$ python3 -q
>>> import numpy as np
>>> import numpy.linalg as la
>>> np.set_printoptions(precision=2, suppress=True, linewidth=120, sign=" ")
>>> mat = np.load("layer18.npy")
>>> mat
array([[ 34,   0,  24],
       [ 38,   0,  24],
       [-23,   0, -12]])
>>> mat.mean(axis=0)
array([ 16.33,   0.  ,  12.  ])
>>> np.count_nonzero(mat)
np.int64(6)
>>> la.rank(mat)
Traceback (most recent call last):
  File "<python-input-7>", line 1, in <module>
    la.rank(mat)
    ^^^^^^^
AttributeError: module 'numpy.linalg' has no attribute 'rank'
>>> mat.sum(axis=1)
array([ 58,  62, -35])
>>> np.abs(mat).max()
np.int64(38)
>>> U, s, VT = la.svd(mat)
>>> V = VT[:(s > 1e-8).sum()]
>>> rng = np.random.default_rng(522203)
>>> x = mat[0] + -2 * mat[2] + rng.integers(2) * np.eye(3)[1]
>>> x
array([ 80.,   0.,  48.])
>>> np.round(la.norm(x - V.T @ V @ x), 2)
np.float64(0.0)
>>> np.round(V.T @ V, 2) + 0
array([[ 1.,  0.,  0.],
       [ 0.,  0.,  0.],
       [ 0.,  0.,  1.]])
>>> np.allclose(V.T @ V @ x, x)
True
>>> B = np.array([[1, 3], [1, 3]])
>>> cent = np.kron(B, mat)
>>> cent
array([[ 34,   0,  24, 102,   0,  72],
       [ 38,   0,  24, 114,   0,  72],
       [-23,   0, -12, -69,   0, -36],
       [ 34,   0,  24, 102,   0,  72],
       [ 38,   0,  24, 114,   0,  72],
       [-23,   0, -12, -69,   0, -36]])
>>> np.round(la.norm(cent, 2), 2), round(float(la.norm(B, 2) * la.norm(mat, 2)), 2)
(np.float64(297.19), 297.19)
>>> m1 = np.load("data.npy")
>>> m1
array([[-2,  8, -6],
       [ 0,  4,  6],
       [ 0,  0,  0]])
>>> U, s, VT = la.svd(m1)
>>> V = VT[:(s > 1e-8).sum()]
>>> x = m1[1] + 2 * m1[0] + rng.integers(2) * np.eye(3)[0]
>>> x
array([-3., 20., -6.])
>>> np.allclose(V.T @ V @ x, x)
False
>>> la.matrix_rank(np.vstack([m1, x]))
np.int64(3)
>>> V.T @ V
array([[ 0.04, -0.16,  0.11],
       [-0.16,  0.97,  0.02],
       [ 0.11,  0.02,  0.99]])
>>> np.diag(V.T @ V)
array([ 0.04,  0.97,  0.99])
>>> W0 = np.load("sample10.npy")
>>> W0
array([[ 0.6 ,  1.3 ,  0.2 ,  0.4 ],
       [ 1.  , -0.6 , -0.2 ,  0.4 ],
       [-0.2 , -1.1 , -0.7 , -1.9 ],
       [ 0.99, -0.68, -0.14,  0.43]])
>>> proj = np.triu(np.array([[-4, -4, -3], [-1, -2, -5], [1, 2, 4]]), 1) + np.eye(3)
>>> B = proj @ m1 @ la.inv(proj)
>>> la.matrix_rank(B)
np.int64(2)
>>> la.cond(W0) > 100
np.False_
>>> round(np.log10(la.cond(W0)))
2
>>> np.argsort(-la.norm(W0, axis=0).round(6), kind="stable")[:3]
array([ 3,  1,  0])
>>> np.kron(np.eye(2, dtype=int), W0)
array([[ 0.6 ,  1.3 ,  0.2 ,  0.4 ,  0.  ,  0.  ,  0.  ,  0.  ],
       [ 1.  , -0.6 , -0.2 ,  0.4 ,  0.  , -0.  , -0.  ,  0.  ],
       [-0.2 , -1.1 , -0.7 , -1.9 , -0.  , -0.  , -0.  , -0.  ],
       [ 0.99, -0.68, -0.14,  0.43,  0.  , -0.  , -0.  ,  0.  ],
       [ 0.  ,  0.  ,  0.  ,  0.  ,  0.6 ,  1.3 ,  0.2 ,  0.4 ],
       [ 0.  , -0.  , -0.  ,  0.  ,  1.  , -0.6 , -0.2 ,  0.4 ],
       [-0.  , -0.  , -0.  , -0.  , -0.2 , -1.1 , -0.7 , -1.9 ],
       [ 0.  , -0.  , -0.  ,  0.  ,  0.99, -0.68, -0.14,  0.43]])
>>> np.round(la.det(W0.T), 2)
np.float64(-0.18)
>>> np.poly(W0)
array([ 1.  ,  0.27, -2.53, -0.22, -0.18])
>>> round(float(np.einsum("ii->", W0)), 2)
-0.27
>>> round(la.eigvals(W0).sum().real, 2)
np.float64(-0.27)
>>> z = rng.permutation(4)
>>> z
array([ 0,  2,  1,  3])
>>> B = W0[z][:, z]
>>> np.sort(np.abs(la.eigvals(B)))
array([ 0.26,  0.26,  1.53,  1.71])
>>> np.allclose(B, W0)
False
>>> np.round(m1 @ la.pinv(m1) @ m1, 2) + 0
array([[-2.,  8., -6.],
       [ 0.,  4.,  6.],
       [ 0.,  0.,  0.]])
>>> np.allclose(m1[:-1].T @ la.lstsq(m1[:-1].T, m1[-1])[0], m1[-1])
True
>>> np.round(np.trace(la.pinv(m1) @ m1), 2)
np.float64(2.0)
>>> A = np.load("x.npy")
>>> A
array([[ 0.02, -0.98, -0.2 ],
       [-0.98,  0.02, -0.2 ],
       [-0.2 , -0.2 ,  0.96]])
>>> B = np.array([[-1, -2, 3], [3, -2, -2], [-2, -3, 1], [-2, 3, 1]])
>>> np.einsum("ij,ij->i", W0, W0)
array([ 2.25,  1.56,  5.35,  1.65])
>>> B @ W0
Traceback (most recent call last):
  File "<python-input-57>", line 1, in <module>
    B @ W0
    ~~^~~~
ValueError: matmul: Input operand 1 has a mismatch in its core dimension 0, with gufunc signature (n?,k),(k,m?)->(n?,m?) (size 4 is different from 3)
>>> la.matrix_rank(np.vstack([W0, B.T]))
np.int64(4)
>>> B.T @ W0.T
array([[ 2.1 , -3.2 ,  2.1 , -3.61],
       [-3.2 ,  1.  , -1.  ,  1.09],
       [-0.2 ,  4.4 , -1.  ,  4.62]])
>>> x = np.array([2, 3, 2])
>>> np.sort(np.abs(np.degrees(np.angle(la.eigvals(A)))))
array([   0.,    0.,  180.])
>>> round(float(la.norm(x)), 2), round(la.norm(A @ x), 2)
(4.12, np.float64(4.12))
>>> round(la.det(A), 2)
np.float64(-1.0)
>>> 3 - la.matrix_rank(A - np.eye(3), tol=1e-8)
np.int64(2)
>>> ev, V = la.eigh(A)
>>> ev
array([-1.,  1.,  1.])
>>> la.eigvalsh(A + 2 * np.eye(3))
array([ 1.,  3.,  3.])
>>> la.svd(A, compute_uv=False)
array([ 1.,  1.,  1.])
>>> (ev > 1e-8).sum(), (ev < -1e-8).sum()
(np.int64(2), np.int64(1))
>>> V @ np.diag(ev) @ V.T
array([[ 0.02, -0.98, -0.2 ],
       [-0.98,  0.02, -0.2 ],
       [-0.2 , -0.2 ,  0.96]])
>>> f, g = A[0], A[1]
>>> np.round(f @ f, 2)
np.float64(1.0)
>>> round(f @ g, 2)
np.float64(-0.0)
>>> pr = (f @ g) / (f @ f) * f
>>> np.round(la.norm(f + g) ** 2 + la.norm(f - g) ** 2, 2)
np.float64(4.0)
>>> pr.round(2) + 0
array([ 0.,  0.,  0.])
>>> np.round(np.outer(f, g), 2) + 0
array([[-0.02,  0.  ,  0.  ],
       [ 0.96, -0.02,  0.19],
       [ 0.19,  0.  ,  0.04]])
>>> ev, V = la.eig(A)
>>> ev
array([ 1., -1.,  1.])
>>> np.sort(la.eigvals(la.inv(A)))
array([-1.,  1.,  1.])
>>> X = np.loadtxt("block1.csv", delimiter=",")
>>> X
array([[ 26.8 ,  12.86, -17.61],
       [ 27.33,  13.36, -18.55],
       [ 26.94,  12.95, -18.46],
       [ 27.94,  11.1 , -17.57],
       [ 28.53,  11.97, -17.53],
       [ 26.44,  11.53, -19.58],
       [ 24.61,  14.98, -19.83],
       [ 29.43,  11.17, -19.55],
       [ 26.88,  11.46, -17.69],
       [ 27.57,  11.96, -19.97],
       [ 27.71,  10.27, -19.01],
       [ 27.32,  12.08, -19.26],
       [ 26.89,  10.81, -18.64],
       [ 26.32,  11.58, -19.62],
       [ 27.77,  11.75, -19.37],
       [ 25.26,  12.54, -16.64],
       [ 27.36,  13.65, -19.11],
       [ 26.1 ,  12.43, -19.46],
       [ 26.88,  10.37, -18.08],
       [ 27.98,  10.41, -17.73],
       [ 26.66,  10.81, -19.02],
       [ 25.51,  12.06, -19.6 ],
       [ 26.95,  11.7 , -18.92],
       [ 24.72,  14.69, -17.27]])
>>> Xs = X - X.mean(axis=0)
>>> V = la.svd(Xs)[2][:1]
>>> B = Xs - Xs @ V.T @ V
>>> np.cov(Xs @ V.T, rowvar=False)
array( 2.24)
>>> np.round(np.diag(V.T @ V), 2) + 0
array([ 0.41,  0.59,  0.  ])
>>> la.norm(B, axis=1).round(6).argmax()
np.int64(15)
>>> x = np.array([-3, 3, 2])
>>> y = X @ x
>>> np.round(la.pinv(X) @ X, 2) + 0
array([[ 1.,  0.,  0.],
       [ 0.,  1.,  0.],
       [ 0.,  0.,  1.]])
>>> la.lstsq(X, y)[0]
array([-3.,  3.,  2.])
>>> try:
...     la.solve(X, y)
... except la.LinAlgError as e:
...     print(repr(e))
... 
LinAlgError('Last 2 dimensions of the array must be square')
>>> y = y + 0.05 * rng.normal(size=24)
>>> y
array([-77.14, -79.03, -78.87, -85.79, -84.8 , -83.89, -68.59, -93.89, -81.58, -86.78, -90.32, -84.21, -85.5 , -83.59,
       -86.84, -71.44, -79.39, -79.9 , -85.69, -88.11, -85.56, -79.54, -83.61, -64.64])
>>> beta, *_ = la.lstsq(X, y)
>>> np.round(la.norm(y - X @ beta), 2)
np.float64(0.24)
>>> [round(float(la.norm(la.solve(X.T @ X + lam * np.eye(3), X.T @ y))), 2) for lam in (0, 1, 10, 100)]
[4.68, 4.6, 4.04, 2.67]
